$ ipython --no-banner

In [1]: import numpy as np

In [2]: from numpy import linalg as LA

In [3]: np.set_printoptions(suppress=True, linewidth=140)

In [4]: rng = np.random.default_rng(236)

In [5]: J = rng.normal(size=(15, 3))

In [6]: J = 20 * J / LA.norm(J, axis=1, keepdims=True)

In [7]: print(J.round(3))
[[  7.406  18.269   3.377]
 [ 16.685  -2.262 -10.794]
 [-15.012 -11.773   6.004]
 [ -9.632   2.293  17.377]
 [  8.982  14.776 -10.049]
 [-14.87   13.366   0.481]
 [-19.497   1.291  -4.268]
 [-17.069  -3.121   9.945]
 [ -1.972  -1.229  19.865]
 [  1.98  -19.72   -2.682]
 [-16.641   1.254  11.023]
 [-14.385   0.687 -13.878]
 [ -6.595  -6.189  17.838]
 [  6.939 -15.442  10.649]
 [ 19.009  -6.205  -0.405]]

In [8]: hat = J @ LA.solve(J.T @ J, J.T)

In [9]: print(np.trace(hat))
3.0

In [10]: print(LA.matrix_rank(np.eye(15) - hat))
12

In [11]: print(np.round(LA.eigvalsh(hat), 3) + 0)
[0. 0. 0. 0. 0. 0. 0. 0. 0. 0. 0. 0. 1. 1. 1.]

In [12]: print(np.allclose(hat @ hat, hat))
True

In [13]: u = np.array([2, 2, -1])

In [14]: print(np.round(np.polyval(u, J[6]), 3))
[720.242   4.919  26.893]

In [15]: print(np.round(np.convolve(J[6], u), 3))
[-38.993 -36.41   13.544  -9.827   4.268]

In [16]: W2 = J[[9, 0]].astype(float)

In [17]: for _ in range(6):
    ...:     lab = LA.norm(J[:, None] - W2, axis=-1).argmin(axis=1)
    ...:     W2 = np.array([J[lab == j].mean(axis=0) for j in range(2)])
    ...: 

In [18]: print(lab)
[1 0 0 1 1 1 0 0 1 0 1 0 0 0 0]

In [19]: print(np.abs(W2[1] - W2[0]).argmax())
1

In [20]: lab = J[:, 1] > np.median(J[:, 1])

In [21]: u = J[lab].mean(axis=0) - J[~lab].mean(axis=0)

In [22]: print(np.argsort(-np.abs(u).round(6), kind="stable"))
[1 0 2]

In [23]: print(((J - J.mean(axis=0)) @ u > 0).astype(int))
[1 0 0 1 1 1 1 1 0 0 1 1 0 0 0]

In [24]: print(u.round(3))
[-8.872 15.662 -5.722]

In [25]: print(round((((J - J.mean(axis=0)) @ u > 0) == lab).mean(), 3))
0.933

In [26]: Xs = J - J.mean(axis=0)

In [27]: V = LA.svd(Xs)[2][:1]

In [28]: M2 = Xs - Xs @ V.T @ V

In [29]: print(np.round(LA.norm(M2) / LA.norm(Xs), 3))
0.73

In [30]: print(np.round(M2.std(axis=0), 3))
[ 4.56  10.249  8.538]

In [31]: arr = np.load("a.npy")

In [32]: print(arr)
[[35  0 -1 -1]
 [-4 59 -1  3]
 [-1 -3 62  3]
 [ 4 -3  4 45]]

In [33]: ev, V = LA.eig(arr)

In [34]: print(np.round(arr @ V[:, 0] - ev[0] * V[:, 0], 3) + 0)
[0. 0. 0. 0.]

In [35]: print(np.round(np.sort(LA.eigvals(arr @ arr)), 3))
[1244.735 1983.218 3404.992 3948.055]

In [36]: print(np.round(np.sort(LA.eigvals(arr.T)), 3))
[35.281 44.533 58.352 62.834]

In [37]: hat = np.triu(np.array([[-5, -4, 5, -1], [-1, 2, -2, 2], [0, -1, -1, 1], [-4, 5, 4, -2]]), 1) + np.eye(4)

In [38]: M2 = hat @ arr @ LA.inv(hat)

In [39]: print(M2)
[[ 42. -80. -61. 220.]
 [  6.  83.  19. -92.]
 [  3.   6.  63. -24.]
 [  4.  13.  10.  13.]]

In [40]: print(LA.matrix_rank(M2))
4

In [41]: print(arr.ravel(order="F"))
[35 -4 -1  4  0 59 -3 -3 -1 -1 62  4 -1  3  3 45]

In [42]: print(arr.reshape(2, -1))
[[35  0 -1 -1 -4 59 -1  3]
 [-1 -3 62  3  4 -3  4 45]]

In [43]: T = arr.reshape(4, 2, -1)

In [44]: print(np.einsum("ihd,ihd->ih", T, T))
[[1225    2]
 [3497   10]
 [  10 3853]
 [  25 2041]]

In [45]: print(np.einsum("ihd,jhd->hij", T, T).shape)
(2, 4, 4)

In [46]: print(T.sum(axis=1))
[[34 -1]
 [-5 62]
 [61  0]
 [ 8 42]]

In [47]: print(np.swapaxes(T, 1, 2)[3])
[[ 4  4]
 [-3 45]]

In [48]: print(T[:, 0])
[[35  0]
 [-4 59]
 [-1 -3]
 [ 4 -3]]

In [49]: lab = rng.permutation(4)

In [50]: M2 = arr[:, lab] * rng.choice([-1, 1], 4)

In [51]: print(M2)
[[ 0 -1 -1 35]
 [59 -1  3 -4]
 [-3 62  3 -1]
 [-3  4 45  4]]

In [52]: U, _, Vh = LA.svd(arr.T @ M2)

In [53]: print(np.round(U @ Vh, 3) + 0)
[[0. 0. 0. 1.]
 [1. 0. 0. 0.]
 [0. 1. 0. 0.]
 [0. 0. 1. 0.]]

In [54]: print(np.round(LA.lstsq(arr, M2)[0], 3) + 0)
[[0. 0. 0. 1.]
 [1. 0. 0. 0.]
 [0. 1. 0. 0.]
 [0. 0. 1. 0.]]

In [55]: E = -3 * np.eye(3) + np.eye(3, k=1)

In [56]: print(E)
[[-3.  1.  0.]
 [ 0. -3.  1.]
 [ 0.  0. -3.]]

In [57]: M2 = E / LA.norm(E, axis=1, keepdims=True)

In [58]: cov = M2 @ M2.T

In [59]: print((cov - 2 * np.eye(3)).round(6).argmax(axis=1))
[2 0 0]

In [60]: print(np.round(LA.norm(M2, axis=1), 3))
[1. 1. 1.]
